$ ipython --no-banner

In [1]: import numpy as np

In [2]: import numpy.linalg as la

In [3]: np.set_printoptions(precision=2, suppress=True, linewidth=100, floatmode="fixed")

In [4]: tidy = lambda a: np.round(a, 2) + 0

In [5]: J = np.load("a.npy")

In [6]: print(tidy(J))
[[ 13.04   5.24 -14.23]
 [ 16.20  -7.03  -9.39]
 [ 14.11 -13.72  -3.54]
 [ -4.06 -15.00  12.59]
 [ -6.81  18.05  -5.27]
 [ 15.21 -11.64  -5.75]
 [  4.80 -18.11   7.00]
 [  8.48  11.36 -14.11]
 [-16.22   5.75  10.19]
 [-16.17   4.76  10.76]
 [  1.55 -17.57   9.42]
 [ 16.06  -8.44  -8.42]
 [ -0.20 -16.99  10.55]
 [ -3.03  17.91  -8.38]]

In [7]: # rows and columns are dependent

In [8]: def softmax(z):
   ...:     e = np.exp(z - z.max(axis=-1, keepdims=True))
   ...:     return e / e.sum(axis=-1, keepdims=True)
   ...: 

In [9]: print(tidy(softmax(J[7] + -3)))
[0.05 0.95 0.00]

In [10]: print(tidy(softmax(J[7])))
[0.05 0.95 0.00]

In [11]: print(tidy(softmax(J).sum(axis=1)))
[1.00 1.00 1.00 1.00 1.00 1.00 1.00 1.00 1.00 1.00 1.00 1.00 1.00 1.00]

In [12]: S = J @ J.T / np.sqrt(3)

In [13]: print(tidy(softmax(S)[7] @ J))
[  8.48  11.36 -14.11]

In [14]: rk = la.matrix_rank(J)

In [15]: print(rk)
2

In [16]: ns = la.svd(J)[2][rk:].T

In [17]: print(la.matrix_rank(J.T @ J), la.matrix_rank(J @ J.T))
2 2

In [18]: print(tidy(ns[:, 0] / ns[np.abs(ns[:, 0]).round(6).argmax(), 0]))
[0.85 0.61 1.00]

In [19]: print(np.abs(np.diag(la.qr(J)[1])) > 1e-9)
[ True  True False]

In [20]: print(tidy(np.trace(la.pinv(J) @ J)))
2.0

In [21]: print(np.unique(J.round(6), axis=0).shape)
(14, 3)

In [22]: G = np.cov(J, rowvar=False)

In [23]: print(tidy(np.polyfit(J[:, 0], J[:, 2], 1)))
[-0.59  1.19]

In [24]: print(tidy(J.std(axis=0)))
[10.96 12.83  9.73]

In [25]: print(G.shape)
(3, 3)

In [26]: M = np.load("case5.npy")

In [27]: print(M)
[[-2  1 -2]
 [-1  2 -1]
 [ 4  7  4]]

In [28]: # columns 0 and 2 are equal

In [29]: out = np.array([[2, -3], [-1, -4]])

In [30]: W2 = np.kron(out, M)

In [31]: print(tidy(la.norm(W2, 2)), tidy(la.norm(out, 2) * la.norm(M, 2)))
45.59 45.59

In [32]: print(W2.shape)
(6, 6)

In [33]: print(W2)
[[ -4   2  -4   6  -3   6]
 [ -2   4  -2   3  -6   3]
 [  8  14   8 -12 -21 -12]
 [  2  -1   2   8  -4   8]
 [  1  -2   1   4  -8   4]
 [ -4  -7  -4 -16 -28 -16]]
